% ipython --no-banner

In [1]: import numpy as np

In [2]: from numpy import linalg as LA

In [3]: np.set_printoptions(precision=2, suppress=True, linewidth=200)

In [4]: J = np.loadtxt("data.csv", delimiter=",")

In [5]: print(J)
[[12. -9. -9. -9.  6.  6.  9.  0. -3. -9.]
 [-9. 12.  9.  9. -6. -6. -9.  0.  3.  9.]
 [-9.  9. 12.  9. -6. -6. -9.  0.  3.  9.]
 [-9.  9.  9. 12. -6. -6. -9.  0.  3.  9.]
 [ 6. -6. -6. -6.  7.  4.  6.  0. -2. -6.]
 [ 6. -6. -6. -6.  4.  7.  6.  0. -2. -6.]
 [ 9. -9. -9. -9.  6.  6. 12.  0. -3. -9.]
 [ 0.  0.  0.  0.  0.  0.  0.  3.  0.  0.]
 [-3.  3.  3.  3. -2. -2. -3.  0.  4.  3.]
 [-9.  9.  9.  9. -6. -6. -9.  0.  3. 12.]]

In [6]: Lm = LA.cholesky(J)

In [7]: print(np.diag(Lm) ** 2)
[12.    5.25  4.29  3.9   3.31  3.28  3.57  3.    3.05  3.47]

In [8]: blk = np.stack([J, -1 * J, J[::-1]])

In [9]: print(LA.matrix_rank(blk))
[10 10 10]

In [10]: print(LA.matrix_rank(blk.reshape(3, -1)))
2

In [11]: print(LA.norm(blk, axis=(1, 2)))
[66.61 66.61 66.61]

In [12]: vals, vecs = LA.eigh(J)

In [13]: vec = np.array([5, -3, -2, -4, -3, -3, -2, 1, 5, 4])

In [14]: print(np.round(vecs * np.abs(vals) @ vecs.T, 2) + 0)
[[12. -9. -9. -9.  6.  6.  9.  0. -3. -9.]
 [-9. 12.  9.  9. -6. -6. -9.  0.  3.  9.]
 [-9.  9. 12.  9. -6. -6. -9.  0.  3.  9.]
 [-9.  9.  9. 12. -6. -6. -9.  0.  3.  9.]
 [ 6. -6. -6. -6.  7.  4.  6.  0. -2. -6.]
 [ 6. -6. -6. -6.  4.  7.  6.  0. -2. -6.]
 [ 9. -9. -9. -9.  6.  6. 12.  0. -3. -9.]
 [ 0.  0.  0.  0.  0.  0.  0.  3.  0.  0.]
 [-3.  3.  3.  3. -2. -2. -3.  0.  4.  3.]
 [-9.  9.  9.  9. -6. -6. -9.  0.  3. 12.]]

In [15]: print((np.sign(vecs[:, -1].round(6)) == np.sign(vecs[0, -1].round(6))).astype(int))
[1 0 0 0 1 1 1 0 0 0]

In [16]: print(np.round(vecs * np.maximum(vals, 0) @ vecs.T, 2) + 0)
[[12. -9. -9. -9.  6.  6.  9.  0. -3. -9.]
 [-9. 12.  9.  9. -6. -6. -9.  0.  3.  9.]
 [-9.  9. 12.  9. -6. -6. -9.  0.  3.  9.]
 [-9.  9.  9. 12. -6. -6. -9.  0.  3.  9.]
 [ 6. -6. -6. -6.  7.  4.  6.  0. -2. -6.]
 [ 6. -6. -6. -6.  4.  7.  6.  0. -2. -6.]
 [ 9. -9. -9. -9.  6.  6. 12.  0. -3. -9.]
 [ 0.  0.  0.  0.  0.  0.  0.  3.  0.  0.]
 [-3.  3.  3.  3. -2. -2. -3.  0.  4.  3.]
 [-9.  9.  9.  9. -6. -6. -9.  0.  3. 12.]]

In [17]: print(LA.eigvalsh(J[1:, 1:]))
[ 3.  3.  3.  3.  3.  3.  3.  3. 57.]

In [18]: E = np.load("x.npy")

In [19]: print(E)
[[-1.  1.  0.  0.  0.  0.  0.]
 [ 0. -1.  1.  0.  0.  0.  0.]
 [ 0.  0. -1.  1.  0.  0.  0.]
 [ 0.  0.  0. -1.  1.  0.  0.]
 [ 0.  0.  0.  0. -1.  1.  0.]
 [ 0.  0.  0.  0.  0. -1.  1.]
 [ 0.  0.  0.  0.  0.  0. -1.]]

In [20]: # triangular: eigenvalues sit on the diagonal

In [21]: rng = np.random.default_rng(403)

In [22]: lab = rng.permutation(7)

In [23]: out = E[:, lab] * rng.choice([-1, 1], 7)

In [24]: print(out)
[[ 0. -1. -0. -1.  0. -0.  0.]
 [ 0.  0. -0.  1.  0. -1.  0.]
 [ 0.  0. -0. -0.  1.  1.  0.]
 [ 0.  0. -0. -0. -1. -0.  1.]
 [ 1.  0. -0. -0.  0. -0. -1.]
 [-1.  0. -1. -0.  0. -0.  0.]
 [ 0.  0.  1. -0.  0. -0.  0.]]

In [25]: U, _, vt = LA.svd(E.T @ out)

In [26]: print(np.round(U @ vt, 2) + 0)
[[ 0.  1.  0.  0.  0.  0.  0.]
 [ 0.  0.  0. -1.  0.  0.  0.]
 [ 0.  0.  0.  0.  0. -1.  0.]
 [ 0.  0.  0.  0.  1.  0.  0.]
 [ 0.  0.  0.  0.  0.  0.  1.]
 [ 1.  0.  0.  0.  0.  0.  0.]
 [ 0.  0. -1.  0.  0.  0.  0.]]

In [27]: data = np.loadtxt("out1.csv", delimiter=",")

In [28]: print(data)
[[-19.   1.   0.  -2.   1.]
 [ -2.  41.   1.   2.  -2.]
 [  0.  -2.  -2.  -1.   0.]
 [  2.  -2.  -1.   0.  -1.]
 [  2.  -2.   2.   1. -61.]]

In [29]: O = data.astype(float).copy()

In [30]: for j in range(5):
    ...:     O[:, j] -= O[:, :j] @ (O[:, :j].T @ O[:, j])
    ...:     O[:, j] /= LA.norm(O[:, j])
    ...: 

In [31]: print(np.round(O.T @ O, 2) + 0)
[[1. 0. 0. 0. 0.]
 [0. 1. 0. 0. 0.]
 [0. 0. 1. 0. 0.]
 [0. 0. 0. 1. 0.]
 [0. 0. 0. 0. 1.]]

In [32]: O, r_ = LA.qr(data)

In [33]: print(np.round(abs(r_[0, 0]), 2), np.round(LA.norm(data[:, 0]), 2))
19.31 19.31

In [34]: print(np.round(O @ r_, 2) + 0)
[[-19.   1.   0.  -2.   1.]
 [ -2.  41.   1.   2.  -2.]
 [  0.  -2.  -2.  -1.   0.]
 [  2.  -2.  -1.   0.  -1.]
 [  2.  -2.   2.   1. -61.]]

In [35]: print(round(float(np.trace(O @ O.T)), 2))
5.0

In [36]: r0 = np.array([2, 1, -2, -1, -2, 0, 3, -3, 0])

In [37]: r1 = np.array([-2, -2, 0, 0, -1, 0, -1, -1, -2, 0, -1, 0, 1])

In [38]: X = r0[:, None] + r1[None, :]

In [39]: print(X)
[[ 0  0  2  2  1  2  1  1  0  2  1  2  3]
 [-1 -1  1  1  0  1  0  0 -1  1  0  1  2]
 [-4 -4 -2 -2 -3 -2 -3 -3 -4 -2 -3 -2 -1]
 [-3 -3 -1 -1 -2 -1 -2 -2 -3 -1 -2 -1  0]
 [-4 -4 -2 -2 -3 -2 -3 -3 -4 -2 -3 -2 -1]
 [-2 -2  0  0 -1  0 -1 -1 -2  0 -1  0  1]
 [ 1  1  3  3  2  3  2  2  1  3  2  3  4]
 [-5 -5 -3 -3 -4 -3 -4 -4 -5 -3 -4 -3 -2]
 [-2 -2  0  0 -1  0 -1 -1 -2  0 -1  0  1]]

In [40]: U, sig, vt = LA.svd(X)

In [41]: vecs = vt[:(sig > 1e-8).sum()]

In [42]: vec = X[6] + 5 * X[8] + rng.integers(2) * np.eye(13)[11]

In [43]: print(vec)
[-9. -9.  3.  3. -3.  3. -3. -3. -9.  3. -3.  4.  9.]

In [44]: print(LA.matrix_rank(np.vstack([X, vec])))
3

In [45]: print(np.diag(vecs.T @ vecs))
[0.24 0.24 0.12 0.12 0.09 0.12 0.09 0.09 0.24 0.12 0.09 0.12 0.34]

In [46]: print(np.allclose(vecs.T @ vecs @ vec, vec))
False

In [47]: out = np.array([[9, 4, 0],
    ...:     [4, 5, 3],
    ...:     [7, 1, 5],
    ...:     [5, 6, 2],
    ...:     [5, 0, 1],
    ...:     [4, 3, 8],
    ...:     [7, 5, 3],
    ...:     [7, 4, 9],
    ...:     [1, 8, 5],
    ...:     [9, 7, 8],
    ...:     [6, 1, 4],
    ...:     [7, 5, 2],
    ...:     [0, 8, 4]])

In [48]: print(np.einsum("ij,ij->i", X, X))
[ 33  12 105  48 105  17  80 188  17]

In [49]: print(np.vstack([X, out.T]).shape)
(12, 13)

In [50]: C2 = X.T @ X

In [51]: print(np.allclose(C2, C2.T))
True

In [52]: print(LA.matrix_rank(C2))
2

In [53]: print(np.round(LA.svd(X, compute_uv=False) ** 2, 2) + 0)
[529.98  75.02   0.     0.     0.     0.     0.     0.     0.  ]

In [54]: print(np.round(LA.eigvalsh(C2)[::-1], 2) + 0)
[529.98  75.02   0.     0.     0.     0.     0.     0.     0.     0.     0.     0.     0.  ]

In [55]: print(np.diag(C2))
[76 76 32 32 45 32 45 45 76 32 45 32 37]

In [56]: M = np.load("block6.npy")

In [57]: print(M)
[[ 3  3  3  2  2  3  3  3  1  3  3]
 [ 5  2  2  5  2  4  2  2  1  5  4]
 [ 1  1  3  3  0  0  1  0  1  3  2]
 [ 1  1  3  3  0  0  1  0  1  3  2]
 [ 6  4  7  6  1  5  4  4  4  8  5]
 [ 6  6  2  6  6  8  8  3  3  4  3]
 [ 7  6  5  5  5  5  8  6  5  7  5]
 [10  8  7  7  6  8  8  4  5 10  8]
 [11  8  4 10 11 11  9  5  7  6  8]
 [ 5  4  6  5  4  7  8  6  6  5  0]
 [ 5  4  2  3  1  3  3  4  2  5  5]
 [ 4  3  5  5  4  4  5  4  3  4  3]
 [ 3  3  3  2  2  3  3  3  1  3  3]
 [ 5  2  1  5  4  4  2  3  2  4  4]
 [ 5  3  3  3  3  5  3  5  4  4  3]]

In [58]: # rows 2 and 3 are equal

In [59]: O, vecs = LA.qr(M[:, :6])[0], LA.qr(M[:, 6:])[0]

In [60]: sig = LA.svd(O.T @ vecs, compute_uv=False)

In [61]: print(round(LA.norm(O @ O.T - vecs @ vecs.T, 2), 2))
1.0

In [62]: print(sig)
[1.   0.98 0.82 0.67 0.4 ]

In [63]: print(np.degrees(np.arccos(sig.clip(0, 1))))
[ 0.28  9.97 35.15 47.62 66.26]

In [64]: lab = rng.permutation(11)

In [65]: out = M[:, lab] * rng.choice([-1, 1], 11)

In [66]: print(out)
[[ -3  -1  -2  -3   3  -3   2   3  -3  -3   3]
 [ -4  -1  -5  -2   2  -2   2   4  -5  -5   2]
 [  0  -1  -3  -1   0  -3   0   2  -1  -3   1]
 [  0  -1  -3  -1   0  -3   0   2  -1  -3   1]
 [ -5  -4  -6  -4   4  -7   1   5  -6  -8   4]
 [ -8  -3  -6  -8   3  -2   6   3  -6  -4   6]
 [ -5  -5  -5  -8   6  -5   5   5  -7  -7   6]
 [ -8  -5  -7  -8   4  -7   6   8 -10 -10   8]
 [-11  -7 -10  -9   5  -4  11   8 -11  -6   8]
 [ -7  -6  -5  -8   6  -6   4   0  -5  -5   4]
 [ -3  -2  -3  -3   4  -2   1   5  -5  -5   4]
 [ -4  -3  -5  -5   4  -5   4   3  -4  -4   3]
 [ -3  -1  -2  -3   3  -3   2   3  -3  -3   3]
 [ -4  -2  -5  -2   3  -1   4   4  -5  -4   2]
 [ -5  -4  -3  -3   5  -3   3   3  -5  -4   3]]

In [67]: U, _, vt = LA.svd(M.T @ out)

In [68]: print(np.round(LA.lstsq(M, out)[0], 2) + 0)
[[ 0.  0.  0.  0.  0.  0.  0.  0. -1.  0.  0.]
 [ 0.  0.  0.  0.  0.  0.  0.  0.  0.  0.  1.]
 [ 0.  0.  0.  0.  0. -1.  0.  0.  0.  0.  0.]
 [ 0.  0. -1.  0.  0.  0.  0.  0.  0.  0.  0.]
 [ 0.  0.  0.  0.  0.  0.  1.  0.  0.  0.  0.]
 [-1.  0.  0.  0.  0.  0.  0.  0.  0.  0.  0.]
 [ 0.  0.  0. -1.  0.  0.  0.  0.  0.  0.  0.]
 [ 0.  0.  0.  0.  1.  0.  0.  0.  0.  0.  0.]
 [ 0. -1.  0.  0.  0.  0.  0.  0.  0.  0.  0.]
 [ 0.  0.  0.  0.  0.  0.  0.  0.  0. -1.  0.]
 [ 0.  0.  0.  0.  0.  0.  0.  1.  0.  0.  0.]]

In [69]: print(lab)
[ 5  8  3  6  7  2  4 10  0  9  1]

In [70]: print(round(LA.norm(out, 1), 2), round(LA.norm(out, np.inf), 2))
77.0 90.0

In [71]: print(LA.norm(out, axis=1).argmax())
8

In [72]: print(round(float(LA.norm(out) ** 2 / LA.norm(out, 2) ** 2), 2))
1.07

In [73]: print(round(LA.norm(out[0] - out[7]), 2))
16.49

In [74]: print(out[0] @ out[7])
220

In [75]: print(LA.norm(out, axis=0))
[21.17 14.07 19.75 20.59 15.03 16.06 17.   16.97 22.43 20.59 17.15]
